$ python -q
>>> import numpy as np
>>> from numpy import linalg as LA
>>> np.set_printoptions(precision=2, suppress=True, linewidth=120)
>>> m1 = np.array([[14, 12, 12], [12, 21, 14], [12, 14, 12]])
>>> Y = np.array([[3, -2], [0, -3], [-3, 1]])
>>> np.einsum("ij->j", m1)
array([38, 47, 38])
>>> Y @ m1
Traceback (most recent call last):
  File "<python-input-6>", line 1, in <module>
    Y @ m1
    ~~^~~~
ValueError: matmul: Input operand 1 has a mismatch in its core dimension 0, with gufunc signature (n?,k),(k,m?)->(n?,m?) (size 3 is different from 2)
>>> np.einsum("ik,kj->ji", m1, Y)
array([[  6,  -6,   0],
       [-52, -73, -54]])
>>> low = LA.cholesky(m1)
>>> low
array([[3.74, 0.  , 0.  ],
       [3.21, 3.27, 0.  ],
       [3.21, 1.13, 0.65]])
>>> low @ low.T
array([[14., 12., 12.],
       [12., 21., 14.],
       [12., 14., 12.]])
>>> np.diag(low) ** 2
array([14.  , 10.71,  0.43])
>>> Y = m1 / LA.norm(m1, axis=1, keepdims=True)
>>> cov = Y @ Y.T
>>> np.argwhere(np.triu(np.abs(cov) > 0.95, 1))
array([[0, 1],
       [0, 2],
       [1, 2]])
>>> cov[0]
array([1.  , 0.96, 0.99])
>>> round(float(np.degrees(np.arccos(np.clip(cov[0, 2], -1, 1)))), 2)
7.37
>>> (np.abs(cov) > 0.9).astype(int)
array([[1, 1, 1],
       [1, 1, 1],
       [1, 1, 1]])
>>> rng = np.random.default_rng(128)
>>> labels = rng.permutation(3)
>>> Y = m1[:, labels] * rng.choice([-1, 1], 3)
>>> Y
array([[ 14, -12,  12],
       [ 12, -21,  14],
       [ 12, -14,  12]])
>>> U, _, vt = LA.svd(m1.T @ Y)
>>> np.round(LA.lstsq(m1, Y)[0], 2) + 0
array([[ 1.,  0.,  0.],
       [ 0., -1.,  0.],
       [ 0.,  0.,  1.]])
>>> ev, vecs = LA.eig(Y)
>>> np.sort(LA.eigvals(Y.T))
array([-11.42,   0.35,  16.07])
>>> ev
array([ 16.07, -11.42,   0.35])
>>> np.round(Y @ vecs[:, 0] - ev[0] * vecs[:, 0], 2) + 0
array([0., 0., 0.])
>>> np.sort(LA.eigvals(Y @ Y))
array([  0.12, 130.49, 258.39])
>>> mat = np.loadtxt("block7.csv", delimiter=",")
>>> mat
array([[ 0.,  0.,  3.,  0.,  0.,  0., -4.,  0.],
       [ 0., -1.,  0.,  0.,  0.,  0.,  9.,  0.],
       [ 0.,  0.,  0.,  0.,  0.,  0., -5.,  0.],
       [ 0.,  0.,  0.,  4.,  0., -2.,  9.,  0.],
       [ 0., -3.,  0., -5.,  0.,  0.,  0.,  2.],
       [ 0.,  0.,  0., -2.,  0., -9.,  0.,  0.],
       [ 0.,  0.,  0., -4.,  0.,  0., -9.,  0.],
       [ 0., -2.,  0.,  0.,  0.,  0.,  0.,  0.],
       [ 0.,  4.,  0., -1.,  0.,  0.,  1.,  0.]])
>>> LA.matrix_rank(mat, rtol=0.1)
np.int64(5)
>>> round(float(LA.norm(mat, 2) / LA.norm(mat)), 2)
0.8
>>> np.argsort(-LA.norm(mat, axis=0).round(6), kind="stable")[:3]
array([6, 5, 3])
>>> U, sigma, vt = LA.svd(mat)
>>> vecs = vt[:(sigma > 1e-8).sum()]
>>> x = mat[1] + -3 * mat[5] + rng.integers(2) * np.eye(8)[1]
>>> x
array([ 0., -1.,  0.,  6.,  0., 27.,  9.,  0.])
>>> round(LA.norm(x - vecs.T @ vecs @ x), 2)
np.float64(0.0)
>>> np.abs(mat).max()
np.float64(9.0)
>>> mat.mean(axis=0)
array([ 0.  , -0.22,  0.33, -0.89,  0.  , -1.22,  0.11,  0.22])
>>> round(LA.norm(mat), 2)
np.float64(21.79)
>>> mat - mat[0]
array([[ 0.,  0.,  0.,  0.,  0.,  0.,  0.,  0.],
       [ 0., -1., -3.,  0.,  0.,  0., 13.,  0.],
       [ 0.,  0., -3.,  0.,  0.,  0., -1.,  0.],
       [ 0.,  0., -3.,  4.,  0., -2., 13.,  0.],
       [ 0., -3., -3., -5.,  0.,  0.,  4.,  2.],
       [ 0.,  0., -3., -2.,  0., -9.,  4.,  0.],
       [ 0.,  0., -3., -4.,  0.,  0., -5.,  0.],
       [ 0., -2., -3.,  0.,  0.,  0.,  4.,  0.],
       [ 0.,  4., -3., -1.,  0.,  0.,  5.,  0.]])
>>> mat.shape
(9, 8)
>>> np.count_nonzero(mat)
np.int64(19)
>>> np.round(LA.svd(mat, compute_uv=False), 2) + 0
array([17.52,  9.43,  6.93,  4.65,  2.85,  1.06,  0.  ,  0.  ])
>>> np.unravel_index(np.abs(mat).argmax(), mat.shape)
(np.int64(1), np.int64(6))
>>> mat.sum(axis=0)
array([  0.,  -2.,   3.,  -8.,   0., -11.,   1.,   2.])
